$ python3 -q
>>> import numpy as np
>>> np.set_printoptions(precision=1, suppress=True, linewidth=200)
>>> data = np.load("run16.npy")
>>> data.round(1) + 0
array([[ 1. , -0.1, -0.1,  0. ],
       [-0.1, -0.2, -1. , -0.1],
       [-0.1, -1. ,  0.2, -0.1],
       [ 0. , -0.1, -0.1,  1. ]])
>>> x = np.array([-4, -3, 0, 4])
>>> round(float(np.linalg.det(data)), 1)
-1.0
>>> def softmax(z):
...     e = np.exp(z - z.max(axis=-1, keepdims=True))
...     return e / e.sum(axis=-1, keepdims=True)
... 
>>> softmax(data).sum(axis=1)
array([1., 1., 1., 1.])
>>> softmax(data[0])
array([0.5, 0.2, 0.2, 0.2])
>>> scores = data @ data.T / np.sqrt(4)
>>> softmax(scores)[0] @ data
array([ 0.3, -0.3, -0.2,  0.2])
>>> softmax(scores).round(6).argmax(axis=1)
array([0, 1, 2, 3])
>>> Q, Rm = np.linalg.qr(data)
>>> np.round(Q.T @ Q, 1) + 0
array([[1., 0., 0., 0.],
       [0., 1., 0., 0.],
       [0., 0., 1., 0.],
       [0., 0., 0., 1.]])
>>> np.round(Q @ Rm, 1) + 0
array([[ 1. , -0.1, -0.1,  0. ],
       [-0.1, -0.2, -1. , -0.1],
       [-0.1, -1. ,  0.2, -0.1],
       [ 0. , -0.1, -0.1,  1. ]])
>>> np.allclose(Rm.T @ Rm, data.T @ data)
True
>>> ev, vecs = np.linalg.eigh(data)
>>> np.unique(ev.round(6) + 0, return_counts=True)[1]
array([1, 3])
>>> np.round(vecs @ np.diag(ev) @ vecs.T, 1) + 0
array([[ 1. , -0.1, -0.1,  0. ],
       [-0.1, -0.2, -1. , -0.1],
       [-0.1, -1. ,  0.2, -0.1],
       [ 0. , -0.1, -0.1,  1. ]])
>>> np.round(ev.sum(), 1), np.trace(data)
(np.float64(2.0), np.float64(2.0))
>>> np.linalg.svd(data, compute_uv=False)
array([1., 1., 1., 1.])
>>> (ev > 1e-8).sum(), (ev < -1e-8).sum()
(np.int64(3), np.int64(1))
>>> rng = np.random.default_rng(800395)
>>> B = data + rng.integers(-2, 3, (4, 1)) @ rng.integers(-2, 3, (1, 4))
>>> B.round(1) + 0
array([[ 1. , -0.1, -0.1,  0. ],
       [ 1.9, -2.2, -3. , -0.1],
       [-1.1,  0. ,  1.2, -0.1],
       [ 1. , -1.1, -1.1,  1. ]])
>>> B - data
array([[ 0.,  0.,  0.,  0.],
       [ 2., -2., -2.,  0.],
       [-1.,  1.,  1.,  0.],
       [ 1., -1., -1.,  0.]])
>>> np.round(np.linalg.svd(B - data, compute_uv=False), 1) + 0
array([4.2, 0. , 0. , 0. ])
>>> B = np.array([[2, -3, -3],
...     [0, 0, 2],
...     [2, -1, 1],
...     [0, -3, -1],
...     [3, 0, 0],
...     [-3, 0, 3],
...     [0, 3, 2],
...     [1, 0, -3],
...     [-2, -2, 1],
...     [3, 1, 3],
...     [1, 2, -2]])
>>> Z = np.array([[0, 2, 1, 2, 1, 0, 1, 2, 2, 1, 0],
...     [0, 0, 1, 0, 1, 2, 0, 2, 0, 2, 2],
...     [1, 2, 2, 0, 1, 2, 2, 2, 2, 1, 1]])
>>> A = B @ Z
>>> A
array([[ -3,  -2,  -7,   4,  -4, -12,  -4,  -8,  -2,  -7,  -9],
       [  2,   4,   4,   0,   2,   4,   4,   4,   4,   2,   2],
       [  1,   6,   3,   4,   2,   0,   4,   4,   6,   1,  -1],
       [ -1,  -2,  -5,   0,  -4,  -8,  -2,  -8,  -2,  -7,  -7],
       [  0,   6,   3,   6,   3,   0,   3,   6,   6,   3,   0],
       [  3,   0,   3,  -6,   0,   6,   3,   0,   0,   0,   3],
       [  2,   4,   7,   0,   5,  10,   4,  10,   4,   8,   8],
       [ -3,  -4,  -5,   2,  -2,  -6,  -5,  -4,  -4,  -2,  -3],
       [  1,  -2,  -2,  -4,  -3,  -2,   0,  -6,  -2,  -5,  -3],
       [  3,  12,  10,   6,   7,   8,   9,  14,  12,   8,   5],
       [ -2,  -2,  -1,   2,   1,   0,  -3,   2,  -2,   3,   2]])
>>> round(np.linalg.norm(A) ** 2 / np.linalg.norm(A, 2) ** 2, 1)
np.float64(1.2)
>>> np.round(np.linalg.norm(A[8], 1), 1), np.round(np.linalg.norm(A[8], np.inf), 1)
(np.float64(30.0), np.float64(6.0))
>>> np.linalg.norm(A, axis=1)
array([21.3, 10.6, 11.7, 16.7, 13.4, 10.4, 21.3, 12.8, 10.6, 30.2,  6.6])
>>> round(np.linalg.norm(A, 2), 1)
np.float64(49.1)
>>> np.linalg.norm(A, axis=0)
array([ 7.1, 16.7, 17.2, 12.8, 11.7, 21.5, 14.2, 23.4, 16.7, 16.7, 16. ])
>>> round(float(np.linalg.norm(A, 1)), 1), np.round(np.linalg.norm(A, np.inf), 1)
(66.0, np.float64(94.0))
